$ ipython --no-banner

In [1]: import numpy as np

In [2]: import numpy.linalg as la

In [3]: np.set_printoptions(suppress=True, linewidth=120)

In [4]: tidy = lambda a: np.round(a, 2) + 0

In [5]: W0 = np.load("case10.npy")

In [6]: W0
Out[6]: 
array([[ 0.5 ,  1.31,  3.65,  1.97],
       [-0.05,  1.22,  3.29,  2.35],
       [ 0.04,  1.18,  3.73,  2.6 ],
       [ 0.41,  1.16,  3.09,  2.35],
       [ 0.2 ,  1.14,  3.09,  2.1 ],
       [-0.32,  0.59,  2.95,  1.91],
       [ 0.01,  0.84,  3.17,  1.6 ],
       [ 0.13,  1.32,  2.98,  2.27],
       [ 2.07,  3.11,  2.47,  1.88],
       [ 2.22,  2.45,  2.26,  2.05],
       [ 2.87,  2.94,  1.56,  1.65],
       [ 2.2 ,  2.42,  2.25,  1.81],
       [ 1.67,  2.91,  2.03,  2.25],
       [ 1.97,  3.1 ,  1.85,  1.75],
       [ 2.29,  2.46,  2.39,  1.8 ],
       [ 1.63,  3.29,  1.96,  1.9 ],
       [ 3.05,  0.83,  0.93,  0.03],
       [ 3.07,  1.11,  1.1 , -0.27],
       [ 2.76,  1.1 ,  0.75, -0.08],
       [ 3.47,  1.21,  1.13,  0.44],
       [ 3.21,  0.53,  1.34, -0.03],
       [ 2.93,  0.94,  0.93, -0.2 ],
       [ 2.96,  1.2 ,  1.46,  0.24],
       [ 2.86,  0.98,  0.82,  0.25]])

In [7]: Z = W0[[4, 5]].astype(float)

In [8]: for _ in range(5):
   ...:     labels = la.norm(W0[:, None] - Z, axis=-1).argmin(axis=1)
   ...:     Z = np.array([W0[labels == j].mean(axis=0) for j in range(2)])
   ...: 

In [9]: labels
Out[9]: array([1, 1, 1, 1, 1, 1, 1, 1, 0, 0, 0, 0, 0, 0, 0, 0, 0, 0, 0, 0, 0, 0, 0, 0])

In [10]: np.bincount(labels)
Out[10]: array([16,  8])

In [11]: tidy(Z[1] - Z[0])
Out[11]: array([-2.46, -0.82,  1.67,  1.18])

In [12]: Xc = W0 - W0.mean(axis=0)

In [13]: vecs = la.svd(Xc)[2][:3]

In [14]: M2 = Xc - Xc @ vecs.T @ vecs

In [15]: tidy(la.norm(M2) / la.norm(Xc))
Out[15]: np.float64(0.09)

In [16]: M2 = np.c_[W0[:, :1] @ np.array([[8]]), np.array([5, 9, 9, 3, 4, 1, 3, 2, 4, 9, 3, 4, 5, 8, 8, 5, 3, 0, 1, 8, 9, 4, 3, 6])]

In [17]: M2
Out[17]: 
array([[ 4.  ,  5.  ],
       [-0.4 ,  9.  ],
       [ 0.32,  9.  ],
       [ 3.28,  3.  ],
       [ 1.6 ,  4.  ],
       [-2.56,  1.  ],
       [ 0.08,  3.  ],
       [ 1.04,  2.  ],
       [16.56,  4.  ],
       [17.76,  9.  ],
       [22.96,  3.  ],
       [17.6 ,  4.  ],
       [13.36,  5.  ],
       [15.76,  8.  ],
       [18.32,  8.  ],
       [13.04,  5.  ],
       [24.4 ,  3.  ],
       [24.56,  0.  ],
       [22.08,  1.  ],
       [27.76,  8.  ],
       [25.68,  9.  ],
       [23.44,  4.  ],
       [23.68,  3.  ],
       [22.88,  6.  ]])

In [18]: tidy(la.norm(M2 - W0 @ la.lstsq(W0, M2)[0], axis=0))
Out[18]: array([ 0.  , 11.48])

In [19]: la.matrix_rank(M2)
Out[19]: np.int64(2)

In [20]: proj = W0 @ la.solve(W0.T @ W0, W0.T)

In [21]: tidy(np.diag(proj))
Out[21]: 
array([0.23, 0.13, 0.18, 0.18, 0.1 , 0.13, 0.24, 0.11, 0.21, 0.16, 0.19, 0.08, 0.19, 0.19, 0.07, 0.28, 0.13, 0.24,
       0.1 , 0.22, 0.2 , 0.15, 0.13, 0.13])

In [22]: np.allclose(proj @ proj, proj)
Out[22]: True

In [23]: tidy(proj @ W0[:, 1])
Out[23]: 
array([1.31, 1.22, 1.18, 1.16, 1.14, 0.59, 0.84, 1.32, 3.11, 2.45, 2.94, 2.42, 2.91, 3.1 , 2.46, 3.29, 0.83, 1.11,
       1.1 , 1.21, 0.53, 0.94, 1.2 , 0.98])

In [24]: tidy(la.eigvalsh(proj))
Out[24]: array([0., 0., 0., 0., 0., 0., 0., 0., 0., 0., 0., 0., 0., 0., 0., 0., 0., 0., 0., 0., 1., 1., 1., 1.])

In [25]: tidy(np.trace(proj))
Out[25]: np.float64(4.0)

In [26]: Xc = (W0 - W0.mean(axis=0)) / W0.std(axis=0)

In [27]: tidy(Xc.std(axis=0))
Out[27]: array([1., 1., 1., 1.])

In [28]: coef = la.lstsq(np.delete(Xc, 2, axis=1), Xc[:, 2])[0]

In [29]: tidy(1 - np.var(Xc[:, 2] - np.delete(Xc, 2, axis=1) @ coef))
Out[29]: np.float64(0.91)

In [30]: M2 = np.array([[-1]])

In [31]: Z = np.array([[0, 0, 7], [2, 3, 5], [3, 7, 4]])

In [32]: F = np.block([[M2, np.zeros((1, 3))], [np.zeros((3, 1)), Z]])

In [33]: F
Out[33]: 
array([[-1.,  0.,  0.,  0.],
       [ 0.,  0.,  0.,  7.],
       [ 0.,  2.,  3.,  5.],
       [ 0.,  3.,  7.,  4.]])

In [34]: # 2 blocks once reordered

In [35]: tidy(la.det(F))
Out[35]: np.float64(-35.0)

In [36]: tidy(np.sort(la.eigvals(F).real))
Out[36]: array([-3.24, -1.  , -0.96, 11.21])

In [37]: np.flatnonzero(la.matrix_power((F != 0) + (F.T != 0) + np.eye(4), 4)[1])
Out[37]: array([1, 2, 3])

In [38]: (la.matrix_power((F != 0) + (F.T != 0) + np.eye(4), 4) > 0).astype(int)
Out[38]: 
array([[1, 0, 0, 0],
       [0, 1, 1, 1],
       [0, 1, 1, 1],
       [0, 1, 1, 1]])

In [39]: M2 = F[0, 0] * F[1:] - np.outer(F[1:, 0], F[0])

In [40]: M2
Out[40]: 
array([[ 0., -0., -0., -7.],
       [ 0., -2., -3., -5.],
       [ 0., -3., -7., -4.]])

In [41]: F[:, 0] / F[0, 0]
Out[41]: array([ 1., -0., -0., -0.])

In [42]: la.matrix_rank(M2), la.matrix_rank(F)
Out[42]: (np.int64(3), np.int64(4))

In [43]: T = np.stack([M2, -3 * M2, M2[::-1]])

In [44]: (T @ M2.T).shape
Out[44]: (3, 3, 3)

In [45]: M2 = la.inv(F)

In [46]: tidy(la.det(F) * M2)
Out[46]: 
array([[ 35.,   0.,   0.,   0.],
       [  0.,  23., -49.,  21.],
       [  0.,  -7.,  21., -14.],
       [  0.,  -5.,   0.,   0.]])

In [47]: tidy(la.slogdet(F)[0])
Out[47]: np.float64(-1.0)

In [48]: np.allclose(M2, F.T)
Out[48]: False

In [49]: tidy(la.cond(F))
Out[49]: np.float64(20.65)

In [50]: tidy(la.det(F) * la.det(M2))
Out[50]: np.float64(1.0)

In [51]: (np.abs(M2) > 1e-9).astype(int)
Out[51]: 
array([[1, 0, 0, 0],
       [0, 1, 1, 1],
       [0, 1, 1, 1],
       [0, 1, 0, 0]])

In [52]: r0 = np.array([1, 1, -1, 5])

In [53]: rng = np.random.default_rng(79929)

In [54]: E = np.outer(rng.normal(size=29), r0) + 0.02 * rng.normal(size=(29, 4))

In [55]: tidy(E)
Out[55]: 
array([[ -0.91,  -0.96,   0.92,  -4.61],
       [ -0.55,  -0.56,   0.54,  -2.66],
       [  0.73,   0.75,  -0.73,   3.73],
       [ -0.56,  -0.56,   0.57,  -2.92],
       [ -1.86,  -1.91,   1.86,  -9.36],
       [ -2.69,  -2.66,   2.67, -13.36],
       [ -1.17,  -1.16,   1.15,  -5.82],
       [  1.53,   1.53,  -1.54,   7.58],
       [ -0.37,  -0.35,   0.36,  -1.89],
       [  0.61,   0.6 ,  -0.6 ,   3.03],
       [ -0.64,  -0.59,   0.65,  -3.17],
       [ -0.05,  -0.03,   0.03,  -0.18],
       [ -1.42,  -1.41,   1.39,  -7.02],
       [  0.04,   0.08,  -0.09,   0.27],
       [ -1.47,  -1.41,   1.4 ,  -7.13],
       [ -0.05,  -0.08,   0.13,  -0.37],
       [  0.79,   0.8 ,  -0.81,   3.97],
       [  0.44,   0.41,  -0.41,   2.15],
       [  0.07,   0.08,  -0.08,   0.33],
       [  0.53,   0.52,  -0.52,   2.68],
       [ -0.08,  -0.06,   0.03,  -0.32],
       [ -1.55,  -1.54,   1.58,  -7.67],
       [ -0.59,  -0.58,   0.6 ,  -2.99],
       [ -0.18,  -0.17,   0.15,  -0.88],
       [  0.98,   0.96,  -0.97,   4.76],
       [  1.19,   1.2 ,  -1.21,   5.95],
       [  1.05,   1.03,  -1.05,   5.26],
       [  0.29,   0.26,  -0.33,   1.39],
       [  0.49,   0.51,  -0.5 ,   2.41]])

In [56]: Q, R = la.qr(E)

In [57]: Q.shape, R.shape
Out[57]: ((29, 4), (4, 4))

In [58]: np.allclose(R.T @ R, E.T @ E)
Out[58]: True

In [59]: tidy(Q.T @ Q)
Out[59]: 
array([[1., 0., 0., 0.],
       [0., 1., 0., 0.],
       [0., 0., 1., 0.],
       [0., 0., 0., 1.]])

In [60]: tidy(Q)
Out[60]: 
array([[-0.17, -0.37,  0.11, -0.03],
       [-0.1 , -0.13,  0.14,  0.33],
       [ 0.14,  0.17, -0.13,  0.22],
       [-0.1 , -0.01, -0.09, -0.44],
       [-0.34, -0.41,  0.15, -0.12],
       [-0.5 ,  0.18,  0.02, -0.06],
       [-0.22,  0.  ,  0.1 , -0.09],
       [ 0.28,  0.09,  0.06, -0.19],
       [-0.07,  0.12, -0.02, -0.25],
       [ 0.11, -0.08, -0.01,  0.05],
       [-0.12,  0.36, -0.33, -0.19],
       [-0.01,  0.13,  0.03,  0.08],
       [-0.26,  0.04,  0.15,  0.08],
       [ 0.01,  0.28,  0.2 , -0.1 ],
       [-0.27,  0.35,  0.29,  0.17],
       [-0.01, -0.25, -0.47, -0.07],
       [ 0.15,  0.13,  0.14,  0.03],
       [ 0.08, -0.16, -0.08,  0.07],
       [ 0.01,  0.05,  0.03, -0.15],
       [ 0.1 ,  0.  , -0.06,  0.27],
       [-0.01,  0.12,  0.24, -0.01],
       [-0.29,  0.  , -0.31,  0.22],
       [-0.11,  0.06, -0.11, -0.17],
       [-0.03,  0.08,  0.18, -0.06],
       [ 0.18, -0.11,  0.02, -0.28],
       [ 0.22,  0.11,  0.14, -0.05],
       [ 0.19, -0.06,  0.11,  0.22],
       [ 0.05, -0.27,  0.4 , -0.21],
       [ 0.09,  0.11,  0.01, -0.27]])

In [61]: data = np.array([[-1.1, -0.6, 0.7, -0.5],
    ...:     [-1.9, -2.4, 0.0, -0.3],
    ...:     [0.2, -3.9, -1.9, -0.4]])

In [62]: data
Out[62]: 
array([[-1.1, -0.6,  0.7, -0.5],
       [-1.9, -2.4,  0. , -0.3],
       [ 0.2, -3.9, -1.9, -0.4]])

In [63]: np.allclose(F @ F.T, F.T @ F)
Out[63]: False

In [64]: tidy(np.abs(la.eigvals(F)).max())
Out[64]: np.float64(11.21)

In [65]: (F - F.T) / 2
Out[65]: 
array([[ 0.,  0.,  0.,  0.],
       [ 0.,  0., -1.,  2.],
       [ 0.,  1.,  0., -1.],
       [ 0., -2.,  1.,  0.]])

In [66]: F @ F
Out[66]: 
array([[ 1.,  0.,  0.,  0.],
       [ 0., 21., 49., 28.],
       [ 0., 21., 44., 49.],
       [ 0., 26., 49., 72.]])

In [67]: tidy(np.sort(np.abs(la.eigvals(F))))
Out[67]: array([ 0.96,  1.  ,  3.24, 11.21])

In [68]: la.determinant(F)
---------------------------------------------------------------------------
AttributeError                            Traceback (most recent call last)
Cell In[68], line 1
----> 1 la.determinant(F)

AttributeError: module 'numpy.linalg' has no attribute 'determinant'

In [69]: (F + F.T) / 2
Out[69]: 
array([[-1.,  0.,  0.,  0.],
       [ 0.,  0.,  1.,  5.],
       [ 0.,  1.,  3.,  6.],
       [ 0.,  5.,  6.,  4.]])

In [70]: np.allclose(F, F.T)
Out[70]: False

In [71]: tidy(data.sum(axis=0))
Out[71]: array([-2.8, -6.9, -1.2, -1.2])

In [72]: np.abs(data).max()
Out[72]: np.float64(3.9)

In [73]: data.shape
Out[73]: (3, 4)

In [74]: tidy(data.mean(axis=0))
Out[74]: array([-0.93, -2.3 , -0.4 , -0.4 ])

In [75]: tidy(la.norm(data))
Out[75]: np.float64(5.55)

In [76]: tidy(data - data[0])
Out[76]: 
array([[ 0. ,  0. ,  0. ,  0. ],
       [-0.8, -1.8, -0.7,  0.2],
       [ 1.3, -3.3, -2.6,  0.1]])

In [77]: tidy(np.diff(data, axis=0))
Out[77]: 
array([[-0.8, -1.8, -0.7,  0.2],
       [ 2.1, -1.5, -1.9, -0.1]])
